$ python3 -q
>>> import numpy as np
>>> from numpy import linalg as LA
>>> np.set_printoptions(suppress=True, linewidth=200)
>>> rng = np.random.default_rng(1816)
>>> W0 = np.array([[1, -2, -3, -1], [1, 1, 2, -3], [-2, -2, 0, 2]]) * (rng.random((3, 4)) < 0.3)
>>> print(W0)
[[ 0  0  0  0]
 [ 0  0  0 -3]
 [ 0 -2  0  0]]
>>> t3 = np.stack([W0, -2 * W0, W0[::-1]])
>>> print(LA.matrix_rank(t3.reshape(3, -1)))
2
>>> print(t3.sum(axis=0))
[[ 0 -2  0  0]
 [ 0  0  0  0]
 [ 0  2  0  0]]
>>> print(np.einsum("bij,cij->bc", t3, t3))
[[ 13 -26   9]
 [-26  52 -18]
 [  9 -18  13]]
>>> print(t3.shape)
(3, 3, 4)
>>> print(W0.T @ W0)
[[0 0 0 0]
 [0 4 0 0]
 [0 0 0 0]
 [0 0 0 9]]
>>> print(np.round(LA.svd(W0, compute_uv=False), 1))
[3. 2. 0.]
>>> print(np.round(LA.pinv(W0), 1))
[[ 0.   0.   0. ]
 [ 0.   0.  -0.5]
 [ 0.   0.   0. ]
 [ 0.  -0.3  0. ]]
>>> print(W0 @ W0.T)
[[0 0 0]
 [0 9 0]
 [0 0 4]]
>>> left, sigma, VT = LA.svd(W0)
>>> print(np.argmax(sigma[:-1] / (sigma[1:] + 1e-6)) + 1)
2
>>> M2 = left[:, :2] @ np.diag(sigma[:2]) @ VT[:2]
>>> print(round(LA.norm(W0 - M2, 2), 1), sigma[2])
0.0 0.0
>>> print(np.abs(W0 - M2).max())
0.0
>>> r = LA.matrix_rank(W0)
>>> print(r)
2
>>> null = LA.svd(W0)[2][r:].T
>>> print(LA.matrix_rank(W0.T @ W0), LA.matrix_rank(W0 @ W0.T))
2 2
>>> print(np.allclose(W0 @ null, 0))
True
>>> print(null @ null.T)
[[1. 0. 0. 0.]
 [0. 0. 0. 0.]
 [0. 0. 1. 0.]
 [0. 0. 0. 0.]]
>>> print([int(LA.matrix_rank(W0[:, :j + 1])) for j in range(4)])
[0, 1, 1, 2]
>>> print([int(LA.matrix_rank(np.delete(W0, i, axis=0))) for i in range(3)])
[2, 1, 1]
>>> print(round(float(LA.norm(W0, 2) / LA.norm(W0)), 1))
0.8
>>> print(LA.matrix_rank(W0, rtol=0.1))
2
>>> print([round(float(x), 1) for x in LA.svd(W0, compute_uv=False)[:3]])
[3.0, 2.0, 0.0]
>>> print(np.argsort(-LA.norm(W0, axis=0).round(6), kind="stable")[:3])
[3 1 0]
>>> m1 = np.array([[-8, -10, 10, 10],
...     [-8, -10, 10, 10],
...     [-12, -15, 15, 15],
...     [0, 0, 0, 0]])
>>> print(np.kron(np.eye(2, dtype=int), m1))
[[ -8 -10  10  10   0   0   0   0]
 [ -8 -10  10  10   0   0   0   0]
 [-12 -15  15  15   0   0   0   0]
 [  0   0   0   0   0   0   0   0]
 [  0   0   0   0  -8 -10  10  10]
 [  0   0   0   0  -8 -10  10  10]
 [  0   0   0   0 -12 -15  15  15]
 [  0   0   0   0   0   0   0   0]]
>>> print(np.round(LA.eigvals(m1), 1) + 0)
[-3.  0.  0.  0.]
>>> print(np.einsum("ii->", m1))
-3
>>> print(np.einsum("ij,ji->", m1, m1))
9
>>> print(round(LA.det(m1.T), 1))
0.0
>>> print(np.round(LA.det(m1[::-1]), 1))
0.0
>>> J = np.array([[0.9, 1.7, -0.8],
...     [1.1, -0.4, -0.1],
...     [-1.2, -0.4, 1.1],
...     [-0.6, 0.0, 0.4]])
>>> M2 = np.c_[J[:, :1] @ np.array([[8]]), np.array([1, 0, 2, 1])]
>>> print(M2)
[[ 7.2  1. ]
 [ 8.8  0. ]
 [-9.6  2. ]
 [-4.8  1. ]]
>>> print(np.round(LA.lstsq(J, M2[:, 0])[0], 1) + 0)
[8. 0. 0.]
>>> print(np.round(LA.norm(LA.qr(J)[0].T @ M2, axis=0) ** 2 / ((M2 ** 2).sum(axis=0) + 1e-12), 1))
[1. 1.]
>>> vec = np.array([0, -3])
>>> print((M2 @ vec).argmax())
1
>>> print(M2 @ (2 * vec))
[ -6.   0. -12.  -6.]
>>> print(LA.norm(M2 @ vec) <= LA.norm(M2, 2) * LA.norm(vec) + 1e-9)
True
>>> print(M2 @ np.eye(2)[0])
[ 7.2  8.8 -9.6 -4.8]
>>> print(M2 @ np.ones(2))
[ 8.2  8.8 -7.6 -3.8]
>>> print(np.einsum("ij,j->i", M2, vec))
[-3.  0. -6. -3.]
>>> print((M2 * vec).sum(axis=1))
[-3.  0. -6. -3.]
>>> print(np.round(J.mean(axis=0), 1))
[0.1 0.2 0.2]
>>> print(np.unravel_index(np.abs(J).argmax(), J.shape))
(np.int64(0), np.int64(1))
>>> theta = np.radians(72)
>>> r_ = np.eye(3)
>>> r_[1, 1] = r_[0, 0] = np.cos(theta)
>>> r_[1, 0], r_[0, 1] = -np.sin(theta), np.sin(theta)
>>> print(r_.round(1))
[[ 0.3  1.   0. ]
 [-1.   0.3  0. ]
 [ 0.   0.   1. ]]
>>> M2 = J @ r_.T
>>> print(M2.round(1) + 0)
[[ 1.9 -0.3 -0.8]
 [ 0.  -1.2 -0.1]
 [-0.8  1.   1.1]
 [-0.2  0.6  0.4]]
>>> print(np.allclose(J @ J.T, M2 @ M2.T))
True
>>> print(round(float(LA.det(r_)), 1), round(float(np.trace(r_)), 1))
1.0 1.6
>>> print(np.round(LA.svd(J, compute_uv=False), 1), np.round(LA.svd(M2, compute_uv=False), 1))
[2.6 1.4 0.5] [2.6 1.4 0.5]
>>> vec = np.array([-1, 3, 2])
>>> rhs = J @ vec
>>> print(np.round(LA.pinv(J) @ J, 1) + 0)
[[1. 0. 0.]
 [0. 1. 0.]
 [0. 0. 1.]]
>>> print(rhs.round(1))
[ 2.6 -2.5  2.2  1.4]
>>> rhs = rhs + 0.3 * rng.normal(size=4)
>>> print(rhs.round(1))
[ 2.5 -2.7  2.4  1.8]
>>> coef, *_ = LA.lstsq(J, rhs)
>>> print([round(float(LA.norm(LA.solve(J.T @ J + lam * np.eye(3), J.T @ rhs))), 2) for lam in (0, 1, 10, 100)])
[3.96, 2.24, 0.55, 0.07]
>>> A = np.load("w.npy")
>>> print(A)
[[-3 -3 -3]
 [-3 -6 -6]
 [-3 -6 -9]]
>>> P = np.triu(np.array([[-2, -3, -2], [0, -2, 3], [3, -1, -1]]), 1) + np.eye(3)
>>> M2 = P @ A @ LA.inv(P)
>>> print(np.trace(M2), np.trace(A))
-18.0 -18
>>> print(M2)
[[  12.   63. -132.]
 [ -12.  -60.  123.]
 [  -3.  -15.   30.]]
>>> print(P @ A - A @ P)
[[ 15.  21.  39.]
 [ -9. -27. -15.]
 [  0.  -9.  12.]]
>>> print(LA.matrix_rank(M2))
3
>>> print(np.round(np.poly(M2), 1))
[ 1. 18. 45. 27.]
>>> left, sigma, VT = LA.svd(M2, full_matrices=False)
>>> print(np.round(left.T @ left, 1) + 0)
[[1. 0. 0.]
 [0. 1. 0.]
 [0. 0. 1.]]
>>> print(np.allclose(left * sigma @ VT, M2))
True
>>> print(np.round(np.abs(VT[0]), 1))
[0.1 0.4 0.9]
>>> print(sigma.round(1))
[203.8   1.1   0.1]
>>> print((sigma > 1e-8).sum())
3
>>> print(np.round(left.T @ M2 @ VT.T, 1) + 0)
[[203.8   0.    0. ]
 [  0.    1.1   0. ]
 [  0.    0.    0.1]]
>>> print(np.round(np.cumsum(sigma ** 2) / np.sum(sigma ** 2), 1))
[1. 1. 1.]
>>> print(round(float(LA.eigvalsh(A).min()), 1))
-15.1
>>> print([round(float(LA.det(A[:i, :i])), 2) + 0 for i in range(1, 4)])
[-3.0, 9.0, -27.0]
>>> print(np.all(LA.eigvalsh(A) > 0))
False
>>> F = np.loadtxt("a.csv", delimiter=",")
>>> print(F)
[[-2. -3.  0.]
 [-3. -2.  0.]
 [ 0.  0. -2.]]
>>> print(round(float(LA.norm(J) ** 2 / LA.norm(J, 2) ** 2), 1))
1.3
>>> print(round(LA.norm(J[1] - J[2]), 1))
2.6
>>> print(round(LA.norm(J, "nuc"), 1))
4.5
>>> print(round(LA.norm(J, 2), 1))
2.6
>>> print(np.round(LA.norm(J, axis=0), 1))
[2.  1.8 1.4]
>>> X = np.loadtxt("data.csv", delimiter=",")
>>> print(X)
[[ 1. -1. -2.]
 [ 0.  2. -1.]
 [-2.  2.  2.]
 [ 0.  2.  0.]
 [ 3.  3.  3.]
 [ 2.  0.  5.]
 [ 4.  1.  4.]
 [ 1.  0.  3.]
 [ 0.  2.  2.]
 [ 3.  3.  1.]
 [ 4.  1.  2.]
 [ 1.  3.  1.]
 [-2.  2. -2.]
 [-2.  0.  0.]]
>>> P = X @ LA.solve(X.T @ X, X.T)
>>> print(np.trace(P))
3.0
>>> print(np.round(P @ X[:, 2], 1) + 0)
[-2. -1.  2.  0.  3.  5.  4.  3.  2.  1.  2.  1. -2.  0.]
>>> print(np.allclose(P @ P, P))
True
>>> C2 = np.cov(X, rowvar=False)
>>> print(np.round(X.std(axis=0), 1))
[2.  1.2 2.1]
>>> print(np.round(LA.eigvalsh(C2)[::-1], 1))
[6.9 2.1 1.6]
>>> print(np.round(np.corrcoef(X.T), 1) + 0)
[[1.  0.  0.5]
 [0.  1.  0. ]
 [0.5 0.  1. ]]
>>> print(C2.shape)
(3, 3)
>>> print(round(float(np.corrcoef(X[:, 0], X[:, 1])[0, 1]), 1))
0.0
>>> print(np.argwhere(np.triu(np.abs(np.corrcoef(X.T)) > 0.8, 1)))
[]
>>> print(np.argsort(-X.std(axis=0).round(6), kind="stable"))
[2 0 1]
>>> print(np.median(X, axis=0))
[1.  2.  1.5]
>>> vec = np.array([3, 3, 3])
>>> rhs = X @ vec
>>> print(rhs)
[-6.  3.  6.  6. 27. 21. 27. 12. 12. 21. 21. 15. -6. -6.]
>>> print(np.round(LA.pinv(X) @ X, 1) + 0)
[[1. 0. 0.]
 [0. 1. 0.]
 [0. 0. 1.]]
>>> print(np.round(LA.solve(X.T @ X, X.T @ rhs), 1))
[3. 3. 3.]
>>> rhs = rhs + 0.3 * rng.normal(size=14)
>>> print(rhs.round(1))
[-6.   3.1  5.5  6.2 26.8 21.7 27.  12.  12.3 21.1 21.1 15.2 -5.6 -6.5]
>>> coef, *_ = LA.lstsq(X, rhs)
>>> print(np.round(LA.norm(rhs - X @ coef), 1))
1.1
>>> print(coef.round(1))
[3. 3. 3.]
>>> print([round(float(LA.norm(LA.solve(X.T @ X + lam * np.eye(3), X.T @ rhs))), 2) for lam in (0, 1, 10, 100)])
[5.23, 5.18, 4.82, 2.93]
>>> theta = np.radians(72)
>>> r_ = np.eye(3)
>>> r_[0, 0] = r_[1, 1] = np.cos(theta)
>>> r_[0, 1], r_[1, 0] = -np.sin(theta), np.sin(theta)
>>> print(r_.round(1))
[[ 0.3 -1.   0. ]
 [ 1.   0.3  0. ]
 [ 0.   0.   1. ]]
>>> M2 = X @ r_.T
>>> print(np.allclose(LA.norm(X, axis=1), LA.norm(M2, axis=1)))
True
>>> print(M2.round(1))
[[ 1.3  0.6 -2. ]
 [-1.9  0.6 -1. ]
 [-2.5 -1.3  2. ]
 [-1.9  0.6  0. ]
 [-1.9  3.8  3. ]
 [ 0.6  1.9  5. ]
 [ 0.3  4.1  4. ]
 [ 0.3  1.   3. ]
 [-1.9  0.6  2. ]
 [-1.9  3.8  1. ]
 [ 0.3  4.1  2. ]
 [-2.5  1.9  1. ]
 [-2.5 -1.3 -2. ]
 [-0.6 -1.9  0. ]]
>>> print(round(LA.det(r_), 1), round(np.trace(r_), 1))
1.0 1.6
>>> arr = np.load("test0.npy")
>>> print(arr)
[[ 1  1  1  1  1  1  1  1]
 [ 1  1 -1 -1 -1 -1  1  1]
 [ 1 -1  1 -1  1 -1  1 -1]]
>>> vec = np.array([2, 0, 2, 2, 0, 2, 0, 2])
>>> a = np.maximum(arr @ vec, 0)
>>> print(np.maximum(arr @ vec, 0) - np.maximum(-arr @ vec, 0))
[10 -2 -2]
>>> def softmax(z):
...     e = np.exp(z - z.max(axis=-1, keepdims=True))
...     return e / e.sum(axis=-1, keepdims=True)
... 
>>> print(np.round(softmax(arr[0] + -1), 1))
[0.1 0.1 0.1 0.1 0.1 0.1 0.1 0.1]
>>> print(np.round(softmax(arr).sum(axis=1), 1))
[1. 1. 1.]
>>> att = arr @ arr.T / np.sqrt(8)
>>> print(softmax(att).round(6).argmax(axis=1))
[0 1 2]
>>> print(np.round(softmax(att)[0] @ arr, 1))
[1.  0.9 0.9 0.8 0.9 0.8 1.  0.9]
>>> print(np.round(softmax(att + np.triu(np.full(att.shape, -np.inf), 1)), 1))
[[1.  0.  0. ]
 [0.1 0.9 0. ]
 [0.1 0.1 0.9]]
>>> print(np.round(softmax(att), 1))
[[0.9 0.1 0.1]
 [0.1 0.9 0.1]
 [0.1 0.1 0.9]]
>>> feats = np.loadtxt("m.csv", delimiter=",")
>>> print(feats.round(1) + 0)
[[-0.4 -0.3  0.   0.9]
 [ 0.  -0.9 -0.1 -0.3]
 [ 0.9 -0.1 -0.3  0.3]
 [ 0.3 -0.1  0.9  0. ]]
>>> # keeps lengths
>>> Q, vecs = LA.qr(feats[:, :1])[0], LA.qr(feats[:, 1:])[0]
>>> sigma = LA.svd(Q.T @ vecs, compute_uv=False)
>>> print(sigma.round(1) + 0)
[0.]
>>> print((sigma > 0.9).sum())
0
